% python3 -q
>>> import numpy as np
>>> np.set_printoptions(precision=2, suppress=True, linewidth=140, sign=" ")
>>> def tidy(a):
...     return np.round(a, 2) + 0
... 
>>> M2 = np.array([[3, -1], [2, 0]])
>>> cent = np.array([[3, -3, -1], [3, 1, -2], [-3, 3, 2]])
>>> arr = np.kron(M2, cent)
>>> print(arr)
[[ 9 -9 -3 -3  3  1]
 [ 9  3 -6 -3 -1  2]
 [-9  9  6  3 -3 -2]
 [ 6 -6 -2  0  0  0]
 [ 6  2 -4  0  0  0]
 [-6  6  4  0  0  0]]
>>> O, R = np.linalg.qr(arr)
>>> print(np.trace(O @ O.T))
6.0
>>> print(O.shape, R.shape)
(6, 6) (6, 6)
>>> print(tidy(abs(R[0, 0])), tidy(np.linalg.norm(arr[:, 0])))
18.73 18.73
>>> print(np.allclose(R.T @ R, arr.T @ arr))
True
>>> x0 = np.array([0, 2, 2, 1, 2, 0])
>>> target = arr @ x0
>>> print(target)
[-21 -11  27 -16  -4  20]
>>> print(tidy(np.linalg.solve(arr, target + arr[:, 5])))
[ 0.  2.  2.  1.  2.  1.]
>>> print(tidy(np.linalg.solve(arr, arr[:, 2])))
[ 0.  0.  1.  0.  0.  0.]
>>> print(tidy(np.linalg.solve(arr, target)))
[ 0.  2.  2.  1.  2.  0.]
>>> print(tidy(np.linalg.solve(arr.T, arr[5])))
[ 0.  0.  0.  0.  0.  1.]
>>> M2 = np.linalg.inv(arr)
>>> print(tidy(np.linalg.det(arr) * np.linalg.det(M2)))
1.0
>>> print(tidy(M2))
[[ 0.    0.    0.    0.33  0.12  0.29]
 [ 0.    0.    0.    0.    0.12  0.12]
 [ 0.    0.    0.    0.5   0.    0.5 ]
 [-0.67 -0.25 -0.58  1.    0.38  0.88]
 [ 0.   -0.25 -0.25  0.    0.38  0.38]
 [-1.    0.   -1.    1.5   0.    1.5 ]]
>>> print(arr.sum(axis=0))
[15  5 -5 -3 -1  1]
>>> print(np.linalg.matrix_rank(arr))
6
>>> print(np.abs(arr).max())
9
>>> print(np.count_nonzero(arr))
27
>>> print(tidy(np.linalg.norm(arr)))
27.75
>>> print(np.allclose(arr @ arr.T, arr.T @ arr))
False
>>> print(np.linalg.matrix_power(arr, 4))
[[-8277  5673  4309  4005 -2745 -2085]
 [-4464 -7316  4185  2160  3540 -2025]
 [ 9300 -4464 -5177 -4500  2160  2505]
 [-8010  5490  4170  3738 -2562 -1946]
 [-4320 -7080  4050  2016  3304 -1890]
 [ 9000 -4320 -5010 -4200  2016  2338]]
>>> print(np.allclose(arr, arr.T))
False
>>> print(tidy(np.sort(np.abs(np.linalg.eigvals(arr)))))
[ 0.61  1.22  4.44  4.44  8.88  8.88]
>>> print(np.trace(arr))
18
